$ ipython --no-banner

In [1]: import numpy as np

In [2]: np.set_printoptions(suppress=True, linewidth=120)

In [3]: data = np.load("a.npy")

In [4]: data
Out[4]: 
array([[0, 0, 0, 0, 0],
       [0, 0, 1, 1, 0],
       [0, 1, 0, 0, 0],
       [0, 1, 0, 0, 0],
       [0, 0, 0, 0, 0]])

In [5]: # symmetric

In [6]: np.round(np.linalg.det(data), 2)
Out[6]: np.float64(0.0)

In [7]: data @ data
Out[7]: 
array([[0, 0, 0, 0, 0],
       [0, 2, 0, 0, 0],
       [0, 0, 1, 1, 0],
       [0, 0, 1, 1, 0],
       [0, 0, 0, 0, 0]])

In [8]: (np.linalg.matrix_power((data != 0) + (data.T != 0) + np.eye(5), 5) > 0).astype(int)
Out[8]: 
array([[1, 0, 0, 0, 0],
       [0, 1, 1, 1, 0],
       [0, 1, 1, 1, 0],
       [0, 1, 1, 1, 0],
       [0, 0, 0, 0, 1]])

In [9]: np.flatnonzero(np.linalg.matrix_power((data != 0) + (data.T != 0) + np.eye(5), 5)[0])
Out[9]: array([0])

In [10]: ev, V = np.linalg.eigh(data)

In [11]: x = np.array([1, 0, 1, 0, 2])

In [12]: np.round(V * np.abs(ev) @ V.T, 2) + 0
Out[12]: 
array([[0.  , 0.  , 0.  , 0.  , 0.  ],
       [0.  , 1.41, 0.  , 0.  , 0.  ],
       [0.  , 0.  , 0.71, 0.71, 0.  ],
       [0.  , 0.  , 0.71, 0.71, 0.  ],
       [0.  , 0.  , 0.  , 0.  , 0.  ]])

In [13]: X = np.load("block10.npy")

In [14]: X
Out[14]: 
array([[0, 0, 0, 0, 2],
       [1, 1, 1, 1, 3]])

In [15]: # column 4 dominates

In [16]: ang = np.radians(120)

In [17]: r_ = np.eye(5)

In [18]: r_[0, 0] = r_[3, 3] = np.cos(ang)

In [19]: r_[0, 3], r_[3, 0] = -np.sin(ang), np.sin(ang)

In [20]: r_.round(2)
Out[20]: 
array([[-0.5 ,  0.  ,  0.  , -0.87,  0.  ],
       [ 0.  ,  1.  ,  0.  ,  0.  ,  0.  ],
       [ 0.  ,  0.  ,  1.  ,  0.  ,  0.  ],
       [ 0.87,  0.  ,  0.  , -0.5 ,  0.  ],
       [ 0.  ,  0.  ,  0.  ,  0.  ,  1.  ]])

In [21]: M2 = X @ r_.T

In [22]: np.round(np.linalg.svd(X, compute_uv=False), 2), np.round(np.linalg.svd(M2, compute_uv=False), 2)
Out[22]: (array([4., 1.]), array([4., 1.]))

In [23]: round(np.linalg.det(r_), 2), round(np.trace(r_), 2)
Out[23]: (np.float64(1.0), np.float64(2.0))

In [24]: M2 = X / np.sqrt((X ** 2).mean(axis=1, keepdims=True))

In [25]: np.linalg.matrix_rank(X - X.mean(axis=1, keepdims=True))
Out[25]: np.int64(1)

In [26]: np.linalg.matrix_rank(M2) == np.linalg.matrix_rank(X)
Out[26]: np.True_

In [27]: np.round(np.linalg.norm(M2, axis=1), 2)
Out[27]: array([2.24, 2.24])

In [28]: np.round(X - X.mean(axis=1, keepdims=True), 2)
Out[28]: 
array([[-0.4, -0.4, -0.4, -0.4,  1.6],
       [-0.4, -0.4, -0.4, -0.4,  1.6]])

In [29]: F = np.load("w.npy")

In [30]: F
Out[30]: 
array([[0., 2., 0., 0.],
       [2., 1., 0., 0.],
       [0., 0., 0., 1.],
       [0., 0., 0., 2.]])

In [31]: np.round(np.linalg.eigvals(F).sum().real, 2)
Out[31]: np.float64(3.0)

In [32]: round(np.linalg.det(F[::-1]), 2)
Out[32]: np.float64(0.0)

In [33]: np.round(np.linalg.det(2 * F), 2), round(np.linalg.det(F), 2)
Out[33]: (np.float64(0.0), np.float64(0.0))

In [34]: W0 = np.loadtxt("x.csv", delimiter=",")

In [35]: W0
Out[35]: 
array([[ 1., -2., -1.],
       [-1.,  1., -2.],
       [-2., -1.,  1.]])

In [36]: w1 = np.array([[-1, 2], [1, 1], [2, -1]])

In [37]: coef = np.array([3, 0])

In [38]: act = np.maximum(W0 @ w1 + coef, 0)

In [39]: act
Out[39]: 
array([[0., 1.],
       [1., 1.],
       [6., 0.]])

In [40]: np.round((act > 0).mean(axis=0), 2)
Out[40]: array([0.67, 0.67])

In [41]: basis = np.array([[0, 2], [0, -1]])

In [42]: act @ basis
Out[42]: 
array([[ 0., -1.],
       [ 0.,  1.],
       [ 0., 12.]])

In [43]: w1 @ basis
Out[43]: 
array([[ 0, -4],
       [ 0,  1],
       [ 0,  5]])
